$ ipython --no-banner

In [1]: import numpy as np

In [2]: import numpy.linalg as la

In [3]: np.set_printoptions(precision=1, suppress=True, linewidth=200, legacy="1.25")

In [4]: feats = np.loadtxt("data.csv", delimiter=",")

In [5]: feats
Out[5]: 
array([[0., 1., 1., 1.],
       [1., 0., 1., 0.],
       [1., 1., 0., 1.],
       [1., 0., 1., 0.]])

In [6]: r = la.matrix_rank(feats)

In [7]: r
Out[7]: 3

In [8]: ns = la.svd(feats)[2][r:].T

In [9]: np.round(ns[:, 0] / ns[np.abs(ns[:, 0]).round(6).argmax(), 0], 1) + 0
Out[9]: array([ 0.,  1.,  0., -1.])

In [10]: [int(la.matrix_rank(np.delete(feats, i, axis=0))) for i in range(4)]
Out[10]: [2, 3, 2, 3]

In [11]: np.round(ns @ ns.T, 1) + 0
Out[11]: 
array([[ 0. ,  0. ,  0. ,  0. ],
       [ 0. ,  0.5,  0. , -0.5],
       [ 0. ,  0. ,  0. ,  0. ],
       [ 0. , -0.5,  0. ,  0.5]])

In [12]: x = np.array([4, 5, 1, 5])

In [13]: h1 = np.maximum(feats @ x, 0)

In [14]: np.tanh(feats @ x)
Out[14]: array([1., 1., 1., 1.])

In [15]: U, sig, VT = la.svd(feats)

In [16]: np.argmax(sig[:-1] / (sig[1:] + 1e-6)) + 1
Out[16]: 3

In [17]: sig.round(1) + 0
Out[17]: array([2.6, 1.6, 1. , 0. ])

In [18]: other = U[:, :3] @ np.diag(sig[:3]) @ VT[:3]

In [19]: np.round(np.abs(feats - other).max(), 1)
Out[19]: 0.0

In [20]: other.round(1) + 0
Out[20]: 
array([[0., 1., 1., 1.],
       [1., 0., 1., 0.],
       [1., 1., 0., 1.],
       [1., 0., 1., 0.]])

In [21]: la.matrix_rank(feats, rtol=0.05)
Out[21]: 3

In [22]: la.matrix_rank(other)
Out[22]: 3

In [23]: round(la.norm(feats - other, 2), 1), round(float(sig[3]), 1)
Out[23]: (0.0, 0.0)

In [24]: W0 = np.load("test19.npy")

In [25]: W0
Out[25]: 
array([[ 0,  0],
       [ 0, -2],
       [ 0,  0],
       [ 0,  1],
       [ 0, -2]])

In [26]: r = la.matrix_rank(W0)

In [27]: r
Out[27]: 1

In [28]: ns = la.svd(W0)[2][r:].T

In [29]: ns.shape
Out[29]: (2, 1)

In [30]: [int(la.matrix_rank(W0[:i])) for i in range(1, len(W0) + 1)]
Out[30]: [0, 1, 1, 1, 1]

In [31]: [int(la.matrix_rank(W0[:, :j + 1])) for j in range(2)]
Out[31]: [0, 1]

In [32]: ns[:, 0] / ns[np.abs(ns[:, 0]).round(6).argmax(), 0]
Out[32]: array([1., 0.])

In [33]: ns @ ns.T
Out[33]: 
array([[1., 0.],
       [0., 0.]])

In [34]: W0 @ ns
Out[34]: 
array([[0.],
       [0.],
       [0.],
       [0.],
       [0.]])

In [35]: U, sig, VT = la.svd(W0)

In [36]: V = VT[:(sig > 1e-8).sum()]

In [37]: rng = np.random.default_rng(5958)

In [38]: x = W0[3] + 3 * W0[2] + rng.integers(2) * np.eye(2)[0]

In [39]: x
Out[39]: array([0., 1.])

In [40]: np.round(la.norm(x - V.T @ V @ x), 1)
Out[40]: 0.0

In [41]: la.matrix_rank(np.vstack([W0, x]))
Out[41]: 1

In [42]: F = np.load("arr.npy")

In [43]: F
Out[43]: 
array([[1.3, 2. , 2. ],
       [2. , 2.3, 3. ],
       [1. , 2. , 2.3]])

In [44]: r0 = np.array([3, 3, 0])

In [45]: other = F + np.outer(r0, np.eye(3)[1])

In [46]: np.round(la.det(other) / la.det(F), 1), round(1 + la.solve(F, r0)[1], 1)
Out[46]: (3.5, 3.5)

In [47]: la.matrix_rank(la.inv(other) - la.inv(F), tol=1e-8)
Out[47]: 1

In [48]: other = F + rng.integers(-2, 3, (3, 1)) @ rng.integers(-2, 3, (1, 3))

In [49]: other
Out[49]: 
array([[3.3, 0. , 4. ],
       [2. , 2.3, 3. ],
       [3. , 0. , 4.3]])

In [50]: np.abs(other - F).sum(axis=1)
Out[50]: array([6., 0., 6.])

In [51]: np.diff(other, axis=0)
Out[51]: 
array([[-1.3,  2.3, -1. ],
       [ 1. , -2.3,  1.3]])

In [52]: la.rank(other)
Traceback (most recent call last):
  Cell In[52], line 1
    la.rank(other)
AttributeError: module 'numpy.linalg' has no attribute 'rank'


In [53]: other.sum(axis=1)
Out[53]: array([7.3, 7.3, 7.3])

In [54]: np.unravel_index(np.abs(other).argmax(), other.shape)
Out[54]: (2, 2)

In [55]: hat = np.triu(np.array([[-3, 3, 0], [4, -5, -5], [-5, 4, 1]]), 1) + np.eye(3)

In [56]: other = hat @ F @ la.inv(hat)

In [57]: np.round(la.det(other), 1)
Out[57]: -0.7

In [58]: round(float(np.trace(other)), 1), round(np.trace(F), 1)
Out[58]: (5.9, 5.9)

In [59]: la.matrix_rank(other)
Out[59]: 3

In [60]: np.poly(other)
Out[60]: array([ 1. , -5.9, -0.7,  0.7])

In [61]: hat @ F - F @ hat
Out[61]: 
array([[  6.,   3.,  19.],
       [ -5., -16.,   0.],
       [  0.,  -3.,  10.]])

In [62]: other
Out[62]: 
array([[  7.3, -13. , -54. ],
       [ -3. ,   1.3,  -2. ],
       [  1. ,  -1. ,  -2.7]])

In [63]: r0, v = F[2], F[0]

In [64]: np.round(r0 @ v, 1)
Out[64]: 9.9

In [65]: p = (r0 @ v) / (r0 @ r0) * r0

In [66]: np.outer(r0, v)
Out[66]: 
array([[1.3, 2. , 2. ],
       [2.6, 4. , 4. ],
       [3. , 4.6, 4.6]])

In [67]: la.matrix_rank(np.outer(r0, v))
Out[67]: 1

In [68]: p
Out[68]: array([1. , 1.9, 2.2])

In [69]: round(float((v - p) @ r0), 1)
Out[69]: 0.0

In [70]: v - p
Out[70]: array([ 0.3,  0.1, -0.2])

In [71]: X = np.load("layer7.npy")

In [72]: X
Out[72]: 
array([[-2, -1,  0],
       [ 1,  2,  3],
       [ 4,  5,  6],
       [ 7,  8,  9],
       [10, 11, 12]])

In [73]: np.argsort(-la.norm(X, axis=0).round(6), kind="stable")[:3]
Out[73]: array([2, 1, 0])

In [74]: la.matrix_rank(X, rtol=0.1)
Out[74]: 1

In [75]: round(la.norm(X, 2) / la.norm(X), 1)
Out[75]: 1.0

In [76]: blk = np.stack([X, 3 * X, X[::-1]])

In [77]: la.norm(blk, axis=(1, 2))
Out[77]: array([25.6, 76.8, 25.6])

In [78]: la.matrix_rank(blk.reshape(3, -1))
Out[78]: 2

In [79]: blk.sum(axis=0)
Out[79]: 
array([[ 2,  7, 12],
       [11, 16, 21],
       [20, 25, 30],
       [29, 34, 39],
       [38, 43, 48]])

In [80]: np.einsum("bij,cij->bc", blk, blk)
Out[80]: 
array([[ 655, 1965,  115],
       [1965, 5895,  345],
       [ 115,  345,  655]])

In [81]: np.allclose(W0[:-1].T @ la.lstsq(W0[:-1].T, W0[-1])[0], W0[-1])
Out[81]: True

In [82]: W0 @ la.pinv(W0) @ W0
Out[82]: 
array([[ 0.,  0.],
       [ 0., -2.],
       [ 0.,  0.],
       [ 0.,  1.],
       [ 0., -2.]])

In [83]: np.abs(np.diag(la.qr(W0)[1])) > 1e-9
Out[83]: array([False,  True])

In [84]: round(np.trace(la.pinv(W0) @ W0), 1)
Out[84]: 1.0

In [85]: np.round(np.trace(la.pinv(X) @ X), 1)
Out[85]: 2.0

In [86]: np.round(X @ la.pinv(X) @ X, 1) + 0
Out[86]: 
array([[-2., -1.,  0.],
       [ 1.,  2.,  3.],
       [ 4.,  5.,  6.],
       [ 7.,  8.,  9.],
       [10., 11., 12.]])

In [87]: np.abs(np.diag(la.qr(X)[1])) > 1e-9
Out[87]: array([ True,  True, False])

In [88]: r = la.matrix_rank(X)

In [89]: r
Out[89]: 2

In [90]: ns = la.svd(X)[2][r:].T

In [91]: [int(la.matrix_rank(X[:i])) for i in range(1, len(X) + 1)]
Out[91]: [1, 2, 2, 2, 2]

In [92]: m1 = np.loadtxt("w.csv", delimiter=",")

In [93]: m1
Out[93]: 
array([[-2.1, -3.3,  1.3],
       [-1.4, -2.3,  0.9],
       [-0.5, -0.6,  0.1],
       [ 0.9,  1.6, -0.6],
       [-0.4, -0.6,  0.3],
       [-0.4, -0.9,  0.4],
       [ 1.7,  2.2, -1. ],
       [-1.4, -2.3,  0.7],
       [-0.7, -1.5,  0.6],
       [-1.7, -2.6,  0.9],
       [-2.5, -4.2,  1.4],
       [ 1.9,  3.3, -1.2],
       [ 2.5,  4.2, -1.5],
       [ 0.5,  0.6, -0.2],
       [-0.5, -0.8,  0.4],
       [ 2. ,  3.1, -1.2],
       [-0.1,  0. ,  0.1],
       [ 2.5,  3.9, -1.4],
       [ 2.6,  4.2, -1.3],
       [-1.5, -2.5,  1.1],
       [-1. , -1.5,  0.7],
       [-1. , -1.6,  0.7],
       [-0.9, -1.6,  0.7],
       [ 2.6,  3.9, -1.6],
       [ 1.2,  1.6, -0.6],
       [ 1.4,  2.3, -0.9],
       [-2.5, -3.9,  1.5],
       [ 2.4,  4. , -1.4],
       [-1.8, -3.2,  1.1],
       [-2.6, -4. ,  1.6]])

In [94]: hat = m1 @ la.solve(m1.T @ m1, m1.T)

In [95]: np.round(np.diag(hat), 1) + 0
Out[95]: array([0.1, 0. , 0.1, 0. , 0. , 0.1, 0.3, 0.1, 0.2, 0.1, 0.2, 0.1, 0.1, 0. , 0. , 0.1, 0. , 0.1, 0.3, 0.1, 0.1, 0. , 0.1, 0.2, 0.1, 0. , 0.1, 0.1, 0.1, 0.1])

In [96]: hat @ m1[:, 0]
Out[96]: array([-2.1, -1.4, -0.5,  0.9, -0.4, -0.4,  1.7, -1.4, -0.7, -1.7, -2.5,  1.9,  2.5,  0.5, -0.5,  2. , -0.1,  2.5,  2.6, -1.5, -1. , -1. , -0.9,  2.6,  1.2,  1.4, -2.5,  2.4, -1.8, -2.6])

In [97]: J = np.array([[0, 0, 0, 0, -1, 0],
    ...:     [0, 0, 0, -3, -3, -2],
    ...:     [0, 0, 0, -1, -1, -2],
    ...:     [0, -1, 0, 0, -2, 0],
    ...:     [-3, -3, -2, -6, -6, -4],
    ...:     [-1, -1, -2, -2, -2, -4]])

In [98]: Q, V = la.qr(J[:, :1])[0], la.qr(J[:, 1:])[0]

In [99]: sig = la.svd(Q.T @ V, compute_uv=False)

In [100]: np.round(la.norm(Q @ Q.T - V @ V.T, 2), 1)
Out[100]: 1.0

In [101]: np.degrees(np.arccos(sig.clip(0, 1)))
Out[101]: array([6.6])

In [102]: r0 = np.array([3, -4, -9, 1, 8, 9])

In [103]: other = J + np.outer(r0, np.eye(6)[4])

In [104]: other
Out[104]: 
array([[  0.,   0.,   0.,   0.,   2.,   0.],
       [  0.,   0.,   0.,  -3.,  -7.,  -2.],
       [  0.,   0.,   0.,  -1., -10.,  -2.],
       [  0.,  -1.,   0.,   0.,  -1.,   0.],
       [ -3.,  -3.,  -2.,  -6.,   2.,  -4.],
       [ -1.,  -1.,  -2.,  -2.,   7.,  -4.]])

In [105]: la.matrix_rank(la.inv(other) - la.inv(J), tol=1e-8)
Out[105]: 1

In [106]: arr = np.loadtxt("case14.csv", delimiter=",")

In [107]: arr
Out[107]: 
array([[  1. ,  -0.3,   2.2,   1.3,   1.1],
       [ -0.5,  -0.2,   0. ,   0.5,  -1.7],
       [  0.2,  -2.8,  -1.6,   1.7,   0.9],
       [  0.6,  -0.8,  -0.5,   0.4,  -0.7],
       [ -1.3,  -0.2,  -0.4,  -0.3,   1.5],
       [  0. ,   0. ,  -1. ,   1.1,  -0.6],
       [ -0.7,   0.3,  -1.2,   1.7,  -0.6],
       [  0.7,   0.2,   2. ,  -1.1,  -0.1],
       [  0.6,  -0.5,   0.3,   0.3,  -0.3],
       [  0.6,   0.8,   0. ,  -0.3,   1. ],
       [ -1. ,   0.4,  -1. ,   0.7,  -0.2],
       [ -8. , -11. , -12. ,   7. ,   3. ],
       [  2.6,   1.3,  -0.6,   2. ,   0.7],
       [ -2.2,  -0.4,   0.3,   1.8,  -0.9],
       [ -0.2,  -1.1,   0.6,   1.8,   1.1],
       [  0.4,   0.2,   0.6,  -0.1,  -0.3],
       [  1.6,   0.3,  -1.9,   1.3,   0.1],
       [  1.2,  -0.7,   2. ,   1.1,  -0.9],
       [  1.6,   0. ,  -1.3,  -0.1,  -1.3],
       [  0.9,   1. ,  -0.2,  -0.6,   0.3],
       [ -1.4,   1.5,   1.2,   0.5,  -0.2],
       [  0.9,  -0.1,  -0.7,  -0.2,   1.3],
       [ -0.8,  -1.2,   1. ,   1. ,  -0.5],
       [ -0.2,  -0.9,  -0.6,  -0.1,   0.8],
       [  1. ,  -0.9,   0.8,   0.2,   0.1],
       [  1.4,   1.6,   0.3,  -0.7,   0.6],
       [ -0.8,  -1.4,   1.2,  -1.2,  -0.8]])

In [108]: dist = la.norm(arr[:, None] - arr[None], axis=-1)

In [109]: la.norm(arr, axis=1)
Out[109]: array([ 3. ,  1.9,  3.8,  1.4,  2.1,  1.6,  2.3,  2.4,  0.9,  1.4,  1.6, 19.7,  3.6,  3. ,  2.5,  0.8,  2.8,  2.8,  2.4,  1.5,  2.4,  1.7,  2.1,  1.4,  1.6,  2.3,  2.5])

In [110]: dist.mean(axis=1).argmax()
Out[110]: 11

In [111]: dist.shape
Out[111]: (27, 27)

In [112]: la.matrix_rank(dist ** 2)
Out[112]: 7

In [113]: dist[:5, :5]
Out[113]: 
array([[0. , 3.9, 4.6, 3.4, 3.8],
       [3.9, 0. , 4.2, 1.7, 3.4],
       [4.6, 4.2, 0. , 3.1, 3.8],
       [3.4, 1.7, 3.1, 0. , 3.1],
       [3.8, 3.4, 3.8, 3.1, 0. ]])
